In [1]: import numpy as np

In [2]: import numpy.linalg as la

In [3]: np.set_printoptions(suppress=True, linewidth=160)

In [4]: tidy = lambda a: np.round(a, 3) + 0

In [5]: F = np.loadtxt("layer5.csv", delimiter=",")

In [6]: F
Out[6]: 
array([[ 0.,  2.,  1.,  2.,  5., -1.,  1.,  4., -2.,  2.,  0.,  1., -2.],
       [-2.,  0., -1.,  2.,  3., -1.,  4., -4., -2.,  2.,  0.,  2., -1.],
       [-1.,  1.,  0.,  4.,  0., -6.,  3.,  1., -5., -1.,  2.,  3., -3.],
       [-2., -2., -4.,  0.,  1.,  1.,  0., -3.,  0., -4., -2.,  1.,  5.],
       [-5., -3.,  0., -1.,  0.,  0., -5., -5., -3.,  0.,  0.,  3., -4.],
       [ 1.,  1.,  6., -1.,  0.,  0.,  2., -3., -2.,  2., -6.,  3.,  3.],
       [-1., -4., -3.,  0.,  5., -2.,  0., -2.,  1.,  1., -2.,  1., -2.],
       [-4.,  4., -1.,  3.,  5.,  3.,  2.,  0.,  5.,  0., -1., -5.,  2.],
       [ 2.,  2.,  5.,  0.,  3.,  2., -1., -5.,  0.,  1.,  2., -2.,  1.],
       [-2., -2.,  1.,  4.,  0., -2., -1.,  0., -1.,  0.,  0.,  3., -3.],
       [ 0.,  0., -2.,  2.,  0.,  6.,  2.,  1., -2.,  0.,  0., -3.,  2.],
       [-1., -2., -3., -1., -3., -3., -1.,  5.,  2., -3.,  3.,  0., -1.],
       [ 2.,  1.,  3., -5.,  4., -3.,  2., -2., -1.,  3., -2.,  1.,  0.]])

In [7]: # antisymmetric, zero diagonal

In [8]: G = F.T @ F

In [9]: np.diag(G)
Out[9]: array([ 65.,  64., 112.,  81., 119., 114.,  70., 135.,  82.,  49.,  66.,  82.,  87.])

In [10]: (F @ F.T).shape
Out[10]: (13, 13)

In [11]: Y = F / np.sqrt((F ** 2).mean(axis=1, keepdims=True))

In [12]: la.matrix_rank(F - F.mean(axis=1, keepdims=True))
Out[12]: np.int64(12)

In [13]: tidy(Y[7])
Out[13]: array([-1.241,  1.241, -0.31 ,  0.931,  1.552,  0.931,  0.621,  0.   ,  1.552,  0.   , -0.31 , -1.552,  0.621])

In [14]: tidy(la.norm(Y, axis=1))
Out[14]: array([3.606, 3.606, 3.606, 3.606, 3.606, 3.606, 3.606, 3.606, 3.606, 3.606, 3.606, 3.606, 3.606])

In [15]: la.cond(F) > 100
Out[15]: np.True_

In [16]: [round(float(x), 3) for x in la.svd(F, compute_uv=False)[:3]]
Out[16]: [16.083, 16.083, 12.511]

In [17]: tidy(la.norm(F, 2) / la.norm(F))
Out[17]: np.float64(0.479)

In [18]: X = np.load("x.npy")

In [19]: X
Out[19]: 
array([[1.   , 0.5  , 0.25 , 0.125],
       [0.5  , 1.   , 0.5  , 0.25 ],
       [0.25 , 0.5  , 1.   , 0.5  ],
       [0.125, 0.25 , 0.5  , 1.   ]])

In [20]: # symmetric, so the eigenvalues are real

In [21]: X.ravel(order="F")
Out[21]: array([1.   , 0.5  , 0.25 , 0.125, 0.5  , 1.   , 0.5  , 0.25 , 0.25 , 0.5  , 1.   , 0.5  , 0.125, 0.25 , 0.5  , 1.   ])

In [22]: X.reshape(-1, 2)
Out[22]: 
array([[1.   , 0.5  ],
       [0.25 , 0.125],
       [0.5  , 1.   ],
       [0.5  , 0.25 ],
       [0.25 , 0.5  ],
       [1.   , 0.5  ],
       [0.125, 0.25 ],
       [0.5  , 1.   ]])

In [23]: X.reshape(2, -1)
Out[23]: 
array([[1.   , 0.5  , 0.25 , 0.125, 0.5  , 1.   , 0.5  , 0.25 ],
       [0.25 , 0.5  , 1.   , 0.5  , 0.125, 0.25 , 0.5  , 1.   ]])

In [24]: blk = X.reshape(4, 2, -1)

In [25]: blk.transpose(1, 0, 2)
Out[25]: 
array([[[1.   , 0.5  ],
        [0.5  , 1.   ],
        [0.25 , 0.5  ],
        [0.125, 0.25 ]],

       [[0.25 , 0.125],
        [0.5  , 0.25 ],
        [1.   , 0.5  ],
        [0.5  , 1.   ]]])

In [26]: blk[:, 0]
Out[26]: 
array([[1.   , 0.5  ],
       [0.5  , 1.   ],
       [0.25 , 0.5  ],
       [0.125, 0.25 ]])

In [27]: blk.shape
Out[27]: (4, 2, 2)

In [28]: blk.sum(axis=1)
Out[28]: 
array([[1.25 , 0.625],
       [1.   , 1.25 ],
       [1.25 , 1.   ],
       [0.625, 1.25 ]])

In [29]: np.einsum("ihd,jhd->hij", blk, blk).shape
Out[29]: (2, 4, 4)

In [30]: hat = np.triu(np.array([[4, 0, 2, 3], [1, 5, 2, 3], [5, 2, 2, 2], [2, 1, 3, 5]]), 1) + np.eye(4)

In [31]: Y = hat @ X @ la.inv(hat)

In [32]: hat @ X - X @ hat
Out[32]: 
array([[ 0.875,  1.75 ,  0.5  , -1.   ],
       [ 0.875,  1.75 ,  0.5  , -1.5  ],
       [ 0.25 ,  0.5  , -0.5  , -2.25 ],
       [ 0.   ,  0.   , -0.75 , -2.125]])

In [33]: la.matrix_rank(Y)
Out[33]: np.int64(4)

In [34]: Y = la.inv(X)

In [35]: tidy(la.slogdet(X)[0])
Out[35]: np.float64(1.0)

In [36]: tidy(la.det(X) * Y)
Out[36]: 
array([[ 0.562, -0.281,  0.   ,  0.   ],
       [-0.281,  0.703, -0.281,  0.   ],
       [ 0.   , -0.281,  0.703, -0.281],
       [ 0.   ,  0.   , -0.281,  0.562]])

In [37]: (np.abs(Y) > 1e-9).astype(int)
Out[37]: 
array([[1, 1, 0, 0],
       [1, 1, 1, 0],
       [0, 1, 1, 1],
       [0, 0, 1, 1]])

In [38]: tidy(X @ Y)
Out[38]: 
array([[1., 0., 0., 0.],
       [0., 1., 0., 0.],
       [0., 0., 1., 0.],
       [0., 0., 0., 1.]])

In [39]: tidy(la.cond(X))
Out[39]: np.float64(5.562)

In [40]: evals, V = la.eigh(X)

In [41]: x0 = np.array([2, 0, -2, -2])

In [42]: x0 @ X @ x0
Out[42]: np.float64(13.0)

In [43]: tidy(V * np.abs(evals) @ V.T)
Out[43]: 
array([[1.   , 0.5  , 0.25 , 0.125],
       [0.5  , 1.   , 0.5  , 0.25 ],
       [0.25 , 0.5  , 1.   , 0.5  ],
       [0.125, 0.25 , 0.5  , 1.   ]])

In [44]: np.abs(X).sum(axis=1).max(), tidy(np.abs(evals).max())
Out[44]: (np.float64(2.25), np.float64(2.086))

In [45]: tidy(la.eigvalsh(X[1:, 1:]))
Out[45]: array([0.407, 0.75 , 1.843])

In [46]: J = np.load("test15.npy")

In [47]: tidy(J)
Out[47]: 
array([[ 0.797, -0.027,  0.122,  0.342, -0.096, -0.14 ],
       [-0.027,  0.161,  0.223, -0.173, -0.225, -0.065],
       [ 0.122,  0.223,  0.875, -0.153,  0.111,  0.096],
       [ 0.342, -0.173, -0.153,  0.365,  0.107,  0.224],
       [-0.096, -0.225,  0.111,  0.107,  0.9  , -0.078],
       [-0.14 , -0.065,  0.096,  0.224, -0.078,  0.901]])

In [48]: # a projection of rank 4

In [49]: left, sigma, Vh = la.svd(J)

In [50]: V = Vh[:(sigma > 1e-8).sum()]

In [51]: rng = np.random.default_rng(835041)

In [52]: x0 = J[5] + 2 * J[0] + rng.integers(2) * np.eye(6)[0]

In [53]: tidy(x0)
Out[53]: array([ 2.455, -0.12 ,  0.341,  0.908, -0.271,  0.622])

In [54]: np.allclose(V.T @ V @ x0, x0)
Out[54]: False

In [55]: idx = rng.permutation(6)

In [56]: idx
Out[56]: array([2, 3, 1, 5, 4, 0])

In [57]: Y = J[idx][:, idx]

In [58]: tidy(Y)
Out[58]: 
array([[ 0.875, -0.153,  0.223,  0.096,  0.111,  0.122],
       [-0.153,  0.365, -0.173,  0.224,  0.107,  0.342],
       [ 0.223, -0.173,  0.161, -0.065, -0.225, -0.027],
       [ 0.096,  0.224, -0.065,  0.901, -0.078, -0.14 ],
       [ 0.111,  0.107, -0.225, -0.078,  0.9  , -0.096],
       [ 0.122,  0.342, -0.027, -0.14 , -0.096,  0.797]])

In [59]: np.trace(Y)
Out[59]: np.float64(4.0)

In [60]: tidy(la.det(Y)), tidy(la.det(J[idx]))
Out[60]: (np.float64(0.0), np.float64(0.0))

In [61]: def softmax(z):
    ...:     e = np.exp(z - z.max(axis=-1, keepdims=True))
    ...:     return e / e.sum(axis=-1, keepdims=True)
    ...: 

In [62]: tidy(softmax(10 * J[3]))
Out[62]: array([0.375, 0.002, 0.003, 0.47 , 0.036, 0.115])

In [63]: tidy(softmax(J[3] + 5))
Out[63]: array([0.204, 0.122, 0.124, 0.208, 0.161, 0.181])

In [64]: att = J @ J.T / np.sqrt(6)

In [65]: softmax(att).round(6).argmax(axis=1)
Out[65]: array([0, 2, 2, 3, 4, 5])

In [66]: tidy(softmax(att)[3] @ J)
Out[66]: array([ 0.182, -0.028,  0.192,  0.137,  0.121,  0.164])

In [67]: tidy(J @ J)
Out[67]: 
array([[ 0.797, -0.027,  0.122,  0.342, -0.096, -0.14 ],
       [-0.027,  0.161,  0.223, -0.173, -0.225, -0.065],
       [ 0.122,  0.223,  0.875, -0.153,  0.111,  0.096],
       [ 0.342, -0.173, -0.153,  0.365,  0.107,  0.224],
       [-0.096, -0.225,  0.111,  0.107,  0.9  , -0.078],
       [-0.14 , -0.065,  0.096,  0.224, -0.078,  0.901]])

In [68]: np.allclose(J @ J.T, J.T @ J)
Out[68]: True

In [69]: np.trace(J)
Out[69]: np.float64(4.0)

In [70]: tidy(la.det(J))
Out[70]: np.float64(0.0)

In [71]: M = np.loadtxt("run18.csv", delimiter=",")

In [72]: tidy(M)
Out[72]: 
array([[ 1.723, -0.231,  0.069, -0.167,  0.013,  0.372,  0.14 ,  0.143, -0.436,  0.327,  0.206, -0.227, -0.132],
       [-0.231,  1.633, -0.221,  0.643,  0.227, -0.019,  0.592, -0.146, -0.479, -0.026, -0.009,  0.299, -0.324],
       [ 0.069, -0.221,  2.925, -0.515, -0.133, -0.78 ,  0.523,  0.431,  0.874,  0.611, -0.586, -0.042,  0.049],
       [-0.167,  0.643, -0.515,  2.132, -0.358,  0.076,  0.411, -0.287,  0.452,  0.132,  0.109, -0.3  , -0.443],
       [ 0.013,  0.227, -0.133, -0.358,  3.339,  0.308,  0.237,  0.41 ,  0.252,  0.976,  0.247, -0.246, -0.013],
       [ 0.372, -0.019, -0.78 ,  0.076,  0.308,  3.095,  0.343,  0.328,  0.238, -0.466, -0.204,  0.371,  0.064],
       [ 0.14 ,  0.592,  0.523,  0.411,  0.237,  0.343,  2.808, -0.246, -0.012,  0.408, -0.423, -0.315,  0.16 ],
       [ 0.143, -0.146,  0.431, -0.287,  0.41 ,  0.328, -0.246,  3.214,  0.026,  0.148,  1.289,  0.285,  0.143],
       [-0.436, -0.479,  0.874,  0.452,  0.252,  0.238, -0.012,  0.026,  3.607,  0.021, -0.55 ,  0.929,  0.219],
       [ 0.327, -0.026,  0.611,  0.132,  0.976, -0.466,  0.408,  0.148,  0.021,  2.106,  0.473,  0.685,  0.197],
       [ 0.206, -0.009, -0.586,  0.109,  0.247, -0.204, -0.423,  1.289, -0.55 ,  0.473,  2.871, -0.18 ,  0.469],
       [-0.227,  0.299, -0.042, -0.3  , -0.246,  0.371, -0.315,  0.285,  0.929,  0.685, -0.18 ,  1.971,  0.824],
       [-0.132, -0.324,  0.049, -0.443, -0.013,  0.064,  0.16 ,  0.143,  0.219,  0.197,  0.469,  0.824,  2.576]])

In [73]: # equal to its transpose

In [74]: la.matrix_rank(M, rtol=0.1)
Out[74]: np.int64(12)

In [75]: la.cond(M) > 100
Out[75]: np.True_

In [76]: [round(float(x), 3) for x in la.svd(M, compute_uv=False)[:3]]
Out[76]: [5.0, 5.0, 4.0]

In [77]: tidy(la.norm(M, 2) / la.norm(M))
Out[77]: np.float64(0.456)
